In [1]: import numpy as np

In [2]: from numpy import linalg as LA

In [3]: np.set_printoptions(precision=3, suppress=True, linewidth=100, sign=" ")

In [4]: K = np.array([[0, 1, -1, -1, -2],
   ...:     [-2, 0, 1, -1, -1],
   ...:     [-1, -2, 0, 1, -1],
   ...:     [-1, -1, -2, 0, 1],
   ...:     [1, -1, -1, -2, 0]])

In [5]: x0 = np.array([2, -2, -1, 0, 1])

In [6]: target = K @ x0

In [7]: target
Out[7]: array([-3, -6,  1,  3,  5])

In [8]: LA.solve(K, -2 * target)
Out[8]: array([-4.,  4.,  2., -0., -2.])

In [9]: np.round(LA.solve(K.T, K[3]), 3) + 0
Out[9]: array([ 0.,  0.,  0.,  1.,  0.])

In [10]: LA.solve(K, K[:, 4])
Out[10]: array([-0., -0., -0., -0.,  1.])

In [11]: out = np.array([[2, 0, -1, 1, 2], [0, 0, 2, -1, -2]])

In [12]: J = out.T @ out

In [13]: J
Out[13]: 
array([[ 4,  0, -2,  2,  4],
       [ 0,  0,  0,  0,  0],
       [-2,  0,  5, -3, -6],
       [ 2,  0, -3,  2,  4],
       [ 4,  0, -6,  4,  8]])

In [14]: (J + J.T) / 2
Out[14]: 
array([[ 4.,  0., -2.,  2.,  4.],
       [ 0.,  0.,  0.,  0.,  0.],
       [-2.,  0.,  5., -3., -6.],
       [ 2.,  0., -3.,  2.,  4.],
       [ 4.,  0., -6.,  4.,  8.]])

In [15]: LA.matrix_power(J, 3)
Out[15]: 
array([[  596,     0,  -830,   564,  1128],
       [    0,     0,     0,     0,     0],
       [ -830,     0,  1201,  -808, -1616],
       [  564,     0,  -808,   545,  1090],
       [ 1128,     0, -1616,  1090,  2180]])

In [16]: print(J @ J)
[[ 40   0 -48  34  68]
 [  0   0   0   0   0]
 [-48   0  74 -49 -98]
 [ 34   0 -49  33  66]
 [ 68   0 -98  66 132]]

In [17]: np.allclose(J @ J.T, J.T @ J)
Out[17]: True

In [18]: round(LA.det(J), 3)
Out[18]: np.float64(0.0)

In [19]: evals, V = LA.eigh(J)

In [20]: x0 = np.array([2, -5, 0, 0, 1])

In [21]: np.round(V * np.abs(evals) @ V.T, 3) + 0
Out[21]: 
array([[ 4.,  0., -2.,  2.,  4.],
       [ 0.,  0.,  0.,  0.,  0.],
       [-2.,  0.,  5., -3., -6.],
       [ 2.,  0., -3.,  2.,  4.],
       [ 4.,  0., -6.,  4.,  8.]])

In [22]: print(np.round(V * np.maximum(evals, 0) @ V.T, 3) + 0)
[[ 4.  0. -2.  2.  4.]
 [ 0.  0.  0.  0.  0.]
 [-2.  0.  5. -3. -6.]
 [ 2.  0. -3.  2.  4.]
 [ 4.  0. -6.  4.  8.]]

In [23]: print(np.abs(J).sum(axis=1).max(), round(np.abs(evals).max(), 3))
22 16.518

In [24]: left, s, Vt = LA.svd(J)

In [25]: print(np.argmax(s[:-1] / (s[1:] + 1e-6)) + 1)
2

In [26]: out = left[:, :2] @ np.diag(s[:2]) @ Vt[:2]

In [27]: round(np.abs(J - out).max(), 3)
Out[27]: np.float64(0.0)

In [28]: print(round(LA.norm(J - out) / LA.norm(J), 3))
0.0

In [29]: out.round(3) + 0
Out[29]: 
array([[ 4.,  0., -2.,  2.,  4.],
       [ 0.,  0.,  0.,  0.,  0.],
       [-2.,  0.,  5., -3., -6.],
       [ 2.,  0., -3.,  2.,  4.],
       [ 4.,  0., -6.,  4.,  8.]])

In [30]: np.round(LA.norm(J - out, 2), 3), np.round(s[2], 3)
Out[30]: (np.float64(0.0), np.float64(0.0))

In [31]: W0 = np.diag(20 * np.array([2, 2, -2])) + np.array([[0, -1, -2], [1, 1, -2], [-2, 1, 1]])

In [32]: W0
Out[32]: 
array([[ 40,  -1,  -2],
       [  1,  41,  -2],
       [ -2,   1, -39]])

In [33]: hat = np.triu(np.array([[2, 0, 3], [-1, 0, 0], [0, 1, 0]]), 1) + np.eye(3)

In [34]: out = hat @ W0 @ LA.inv(hat)

In [35]: np.trace(out), np.trace(W0)
Out[35]: (np.float64(42.0), np.int64(42))

In [36]: print(hat @ W0 - W0 @ hat)
[[  -6.    3. -237.]
 [   0.    0.   -3.]
 [   0.    0.    6.]]

In [37]: LA.matrix_rank(out)
Out[37]: np.int64(3)

In [38]: q, V = LA.qr(W0[:, :2])[0], LA.qr(W0[:, 2:])[0]

In [39]: s = LA.svd(q.T @ V, compute_uv=False)

In [40]: (s > 0.9).sum()
Out[40]: np.int64(0)

In [41]: print(np.degrees(np.arccos(s.clip(0, 1))))
[ 85.743]

In [42]: rng = np.random.default_rng(50)

In [43]: idx = rng.permutation(3)

In [44]: idx
Out[44]: array([ 0,  2,  1])

In [45]: out = W0[idx][:, idx]

In [46]: np.diag(out)
Out[46]: array([ 40, -39,  41])

In [47]: out
Out[47]: 
array([[ 40,  -2,  -1],
       [ -2, -39,   1],
       [  1,  -2,  41]])

In [48]: np.allclose(out, W0)
Out[48]: False

In [49]: print(np.sort(np.abs(LA.eigvals(out))))
[ 39.027  40.524  40.524]

In [50]: np.trace(out)
Out[50]: np.int64(42)

In [51]: round(LA.det(out), 3), round(LA.det(W0[idx]), 3)
Out[51]: (np.float64(-64089.0), np.float64(64089.0))

In [52]: (out + out.T) / 2
Out[52]: 
array([[ 40. ,  -2. ,   0. ],
       [ -2. , -39. ,  -0.5],
       [  0. ,  -0.5,  41. ]])

In [53]: np.trace(out)
Out[53]: np.int64(42)

In [54]: assert out == out.T
Traceback (most recent call last):
  Cell In[54], line 1
    assert out == out.T
ValueError: The truth value of an array with more than one element is ambiguous. Use a.any() or a.all()


In [55]: round(np.abs(LA.eigvals(out)).max(), 3)
Out[55]: np.float64(40.524)

In [56]: np.sort(np.abs(LA.eigvals(out)))
Out[56]: array([ 39.027,  40.524,  40.524])

In [57]: (out - out.T) / 2
Out[57]: 
array([[ 0. ,  0. , -1. ],
       [ 0. ,  0. ,  1.5],
       [ 1. , -1.5,  0. ]])

In [58]: print(np.allclose(out @ out.T, out.T @ out))
False

In [59]: arr = np.load("layer16.npy")

In [60]: arr
Out[60]: 
array([[  5,   6,   7],
       [  8,   9,  10],
       [ 11,  12,  13],
       [ 14,  15,  16],
       [ 17,  18,  19]])

In [61]: print(LA.matrix_rank(arr, rtol=0.1))
1

In [62]: print([round(float(x), 3) for x in LA.svd(arr, compute_uv=False)[:3]])
[49.385, 1.052, 0.0]

In [63]: print(np.round(LA.norm(arr, 2) / LA.norm(arr), 3))
1.0

In [64]: LA.cond(arr) > 100
Out[64]: np.True_

In [65]: evals, V = LA.eigh(J)

In [66]: LA.eigvalsh(J + 5 * np.eye(5))
Out[66]: array([  5.   ,   5.   ,   5.   ,   7.482,  21.518])

In [67]: evals.round(3) + 0
Out[67]: array([  0.   ,   0.   ,   0.   ,   2.482,  16.518])

In [68]: np.round(LA.eigvalsh(J @ J), 3) + 0
Out[68]: array([   0.   ,    0.   ,    0.   ,    6.161,  272.839])

In [69]: round(evals.sum(), 3), np.trace(J)
Out[69]: (np.float64(19.0), np.int64(19))

In [70]: print(np.round(LA.svd(J, compute_uv=False), 3) + 0)
[ 16.518   2.482   0.      0.      0.   ]

In [71]: X = np.load("x.npy")

In [72]: print(X)
[[ 0.159 -0.104 -0.438 -0.671  0.568]
 [ 0.     0.215 -0.145  0.659  0.706]
 [-0.159 -0.826  0.449  0.049  0.297]
 [ 0.74  -0.412 -0.38   0.294 -0.227]
 [ 0.634  0.301  0.665 -0.163  0.197]]

In [73]: # keeps lengths

In [74]: print(np.round(X[:, 4] @ X[:, 0], 3))
0.0

In [75]: LA.pinv(X)
Out[75]: 
array([[ 0.159,  0.   , -0.159,  0.74 ,  0.634],
       [-0.104,  0.215, -0.826, -0.412,  0.301],
       [-0.438, -0.145,  0.449, -0.38 ,  0.665],
       [-0.671,  0.659,  0.049,  0.294, -0.163],
       [ 0.568,  0.706,  0.297, -0.227,  0.197]])

In [76]: q, V = LA.qr(X[:, :2])[0], LA.qr(X[:, 2:])[0]

In [77]: s = LA.svd(q.T @ V, compute_uv=False)

In [78]: np.round(LA.norm(q @ q.T - V @ V.T, 2), 3)
Out[78]: np.float64(1.0)

In [79]: (s > 0.9).sum()
Out[79]: np.int64(0)

In [80]: np.sort(np.abs(LA.eigvals(X)))
Out[80]: array([ 1.,  1.,  1.,  1.,  1.])

In [81]: np.round(np.abs(LA.eigvals(X)).max(), 3)
Out[81]: np.float64(1.0)

In [82]: np.allclose(X @ X.T, X.T @ X)
Out[82]: True

In [83]: theta = np.radians(135)

In [84]: r_ = np.eye(5)

In [85]: r_[3, 3] = r_[1, 1] = np.cos(theta)

In [86]: r_[3, 1], r_[1, 3] = -np.sin(theta), np.sin(theta)

In [87]: r_
Out[87]: 
array([[ 1.   ,  0.   ,  0.   ,  0.   ,  0.   ],
       [ 0.   , -0.707,  0.   ,  0.707,  0.   ],
       [ 0.   ,  0.   ,  1.   ,  0.   ,  0.   ],
       [ 0.   , -0.707,  0.   , -0.707,  0.   ],
       [ 0.   ,  0.   ,  0.   ,  0.   ,  1.   ]])

In [88]: out = X @ r_.T

In [89]: np.round(LA.det(r_), 3), round(float(np.trace(r_)), 3)
Out[89]: (np.float64(1.0), 1.586)

In [90]: np.allclose(LA.norm(X, axis=1), LA.norm(out, axis=1))
Out[90]: True

In [91]: np.allclose(X @ X.T, out @ out.T)
Out[91]: True

In [92]: idx = rng.permutation(5)

In [93]: out = X[:, idx] * rng.choice([-1, 1], 5)

In [94]: out
Out[94]: 
array([[ 0.438, -0.568, -0.671,  0.159,  0.104],
       [ 0.145, -0.706,  0.659,  0.   , -0.215],
       [-0.449, -0.297,  0.049, -0.159,  0.826],
       [ 0.38 ,  0.227,  0.294,  0.74 ,  0.412],
       [-0.665, -0.197, -0.163,  0.634, -0.301]])

In [95]: left, _, Vt = LA.svd(X.T @ out)

In [96]: np.round(left @ Vt, 3) + 0
Out[96]: 
array([[ 0.,  0.,  0.,  1.,  0.],
       [ 0.,  0.,  0.,  0., -1.],
       [-1.,  0.,  0.,  0.,  0.],
       [ 0.,  0.,  1.,  0.,  0.],
       [ 0., -1.,  0.,  0.,  0.]])

In [97]: idx
Out[97]: array([ 2,  4,  3,  0,  1])

In [98]: print(np.round(LA.lstsq(X, out)[0], 3) + 0)
[[ 0.  0.  0.  1.  0.]
 [ 0.  0.  0.  0. -1.]
 [-1.  0.  0.  0.  0.]
 [ 0.  0.  1.  0.  0.]
 [ 0. -1.  0.  0.  0.]]

In [99]: mat = np.loadtxt("sample13.csv", delimiter=",")

In [100]: mat
Out[100]: 
array([[ 5.,  2.,  5.,  2.,  5.,  2.],
       [ 0.,  3.,  0.,  3.,  0.,  3.],
       [ 2.,  3.,  2.,  3.,  2.,  3.],
       [ 5.,  2.,  5.,  2.,  5.,  2.],
       [ 0.,  3.,  0.,  3.,  0.,  3.],
       [ 2.,  3.,  2.,  3.,  2.,  3.]])

In [101]: # rows and columns are dependent

In [102]: np.allclose(mat[:-1].T @ LA.lstsq(mat[:-1].T, mat[-1])[0], mat[-1])
Out[102]: True

In [103]: LA.lstsq(mat[:-1].T, mat[-1])[2]
Out[103]: np.int32(2)

In [104]: round(float(np.trace(LA.pinv(mat) @ mat)), 3)
Out[104]: 2.0

In [105]: print(np.abs(np.diag(LA.qr(mat)[1])) > 1e-9)
[ True  True False False False False]

In [106]: rank = LA.matrix_rank(mat)

In [107]: print(rank)
2

In [108]: N = LA.svd(mat)[2][rank:].T

In [109]: N.shape
Out[109]: (6, 4)

In [110]: np.round(mat @ N, 3) + 0
Out[110]: 
array([[ 0.,  0.,  0.,  0.],
       [ 0.,  0.,  0.,  0.],
       [ 0.,  0.,  0.,  0.],
       [ 0.,  0.,  0.,  0.],
       [ 0.,  0.,  0.,  0.],
       [ 0.,  0.,  0.,  0.]])

In [111]: [int(LA.matrix_rank(np.delete(mat, i, axis=0))) for i in range(6)]
Out[111]: [2, 2, 2, 2, 2, 2]

In [112]: np.allclose(mat @ N, 0)
Out[112]: True

In [113]: print(LA.matrix_rank(mat.T @ mat), LA.matrix_rank(mat @ mat.T))
2 2

In [114]: out = mat / LA.norm(mat, axis=1, keepdims=True)

In [115]: G = out @ out.T

In [116]: np.round(np.degrees(np.arccos(np.clip(G[3, 5], -1, 1))), 3)
Out[116]: np.float64(34.509)

In [117]: np.argwhere(np.triu(np.abs(G) > 0.95, 1))
Out[117]: 
array([[ 0,  3],
       [ 1,  4],
       [ 2,  5]])

In [118]: G
Out[118]: 
array([[ 1.   ,  0.371,  0.824,  1.   ,  0.371,  0.824],
       [ 0.371,  1.   ,  0.832,  0.371,  1.   ,  0.832],
       [ 0.824,  0.832,  1.   ,  0.824,  0.832,  1.   ],
       [ 1.   ,  0.371,  0.824,  1.   ,  0.371,  0.824],
       [ 0.371,  1.   ,  0.832,  0.371,  1.   ,  0.832],
       [ 0.824,  0.832,  1.   ,  0.824,  0.832,  1.   ]])

In [119]: (np.abs(G) > 0.9).astype(int)
Out[119]: 
array([[ 1,  0,  0,  1,  0,  0],
       [ 0,  1,  0,  0,  1,  0],
       [ 0,  0,  1,  0,  0,  1],
       [ 1,  0,  0,  1,  0,  0],
       [ 0,  1,  0,  0,  1,  0],
       [ 0,  0,  1,  0,  0,  1]])

In [120]: m1 = np.load("m.npy")

In [121]: m1
Out[121]: 
array([[ 0.,  1.,  1.,  1.,  1.],
       [ 1.,  0.,  1.,  1.,  1.],
       [ 1.,  1.,  0.,  1.,  1.],
       [ 1.,  1.,  1.,  0.,  1.],
       [ 1.,  1.,  1.,  1.,  0.]])

In [122]: evals, V = LA.eigh(m1)

In [123]: x0 = np.array([-1, -2, 0, 0, -1])

In [124]: round(x0 @ m1 @ x0 / (x0 @ x0), 3), np.round(evals[0], 3), round(evals[-1], 3)
Out[124]: (np.float64(1.667), np.float64(-1.0), np.float64(4.0))

In [125]: np.round(LA.eigvalsh(m1).min(), 3)
Out[125]: np.float64(-1.0)

In [126]: print(np.all(LA.eigvalsh(m1) > 0))
False

In [127]: [round(float(LA.det(m1[:i, :i])), 2) + 0 for i in range(1, 6)]
Out[127]: [0.0, -1.0, 2.0, -3.0, 4.0]

In [128]: try:
     ...:     LA.cholesky(m1)
     ...: except LA.LinAlgError as e:
     ...:     print(e)
     ...: 
Matrix is not positive definite

In [129]: hat = np.triu(np.array([[-2, 1, 2, 2, -2],
     ...:     [-1, 2, 1, -2, 2],
     ...:     [-3, -3, 2, 0, 0],
     ...:     [0, 1, 3, -2, 3],
     ...:     [-2, -1, 1, -1, 1]]), 1) + np.eye(5)

In [130]: out = hat @ m1 @ LA.inv(hat)

In [131]: LA.matrix_rank(out)
Out[131]: np.int64(5)

In [132]: out
Out[132]: 
array([[ 3.,  0., -4., -4., 24.],
       [ 2., -1., -2., -2., 12.],
       [ 1.,  0., -2., -1.,  6.],
       [ 4.,  0., -4., -5., 24.],
       [ 1.,  0., -1., -1.,  5.]])

In [133]: print(np.round(np.poly(out), 3) + 0)
[  1.   0. -10. -20. -15.  -4.]

In [134]: hat @ m1 - m1 @ hat
Out[134]: 
array([[ 3.,  2.,  0.,  3.,  0.],
       [ 1.,  0., -2.,  1., -2.],
       [ 0., -1., -3.,  0., -3.],
       [ 3.,  2.,  0.,  3.,  0.],
       [ 0., -1., -3.,  0., -3.]])

In [135]: evals, V = LA.eig(out)

In [136]: np.sort(LA.eigvals(LA.inv(out)))
Out[136]: array([-1.  , -1.  , -1.  , -1.  ,  0.25])

In [137]: out @ V[:, 0] - evals[0] * V[:, 0]
Out[137]: array([ 0.,  0.,  0.,  0.,  0.])

In [138]: np.sort(LA.eigvals(out.T))
Out[138]: array([-1., -1., -1., -1.,  4.])

In [139]: np.sort(LA.eigvals(out @ out))
Out[139]: array([  1.+0.j,   1.-0.j,   1.+0.j,   1.+0.j,  16.+0.j])

In [140]: round(np.prod(evals), 3)
Out[140]: np.float64(4.0)

In [141]: f = np.array([0, 1, 0, 2, 0])

In [142]: out = m1 + np.outer(f, np.eye(5)[2])

In [143]: LA.matrix_rank(LA.inv(out) - LA.inv(m1), tol=1e-8)
Out[143]: np.int64(1)

In [144]: LA.matrix_rank(out - m1)
Out[144]: np.int64(1)

In [145]: print(out)
[[ 0.  1.  1.  1.  1.]
 [ 1.  0.  2.  1.  1.]
 [ 1.  1.  0.  1.  1.]
 [ 1.  1.  3.  0.  1.]
 [ 1.  1.  1.  1.  0.]]

In [146]: E = np.loadtxt("block8.csv", delimiter=",")

In [147]: E
Out[147]: 
array([[-2.,  2.],
       [ 0.,  1.]])

In [148]: print(LA.matrix_power(E - np.diag(np.diag(E)), 2))
[[ 0.  0.]
 [ 0.  0.]]

In [149]: np.prod(np.diag(E)), np.round(LA.det(E), 3)
Out[149]: (np.float64(-2.0), np.float64(-2.0))

In [150]: E @ E
Out[150]: 
array([[ 4., -2.],
       [ 0.,  1.]])
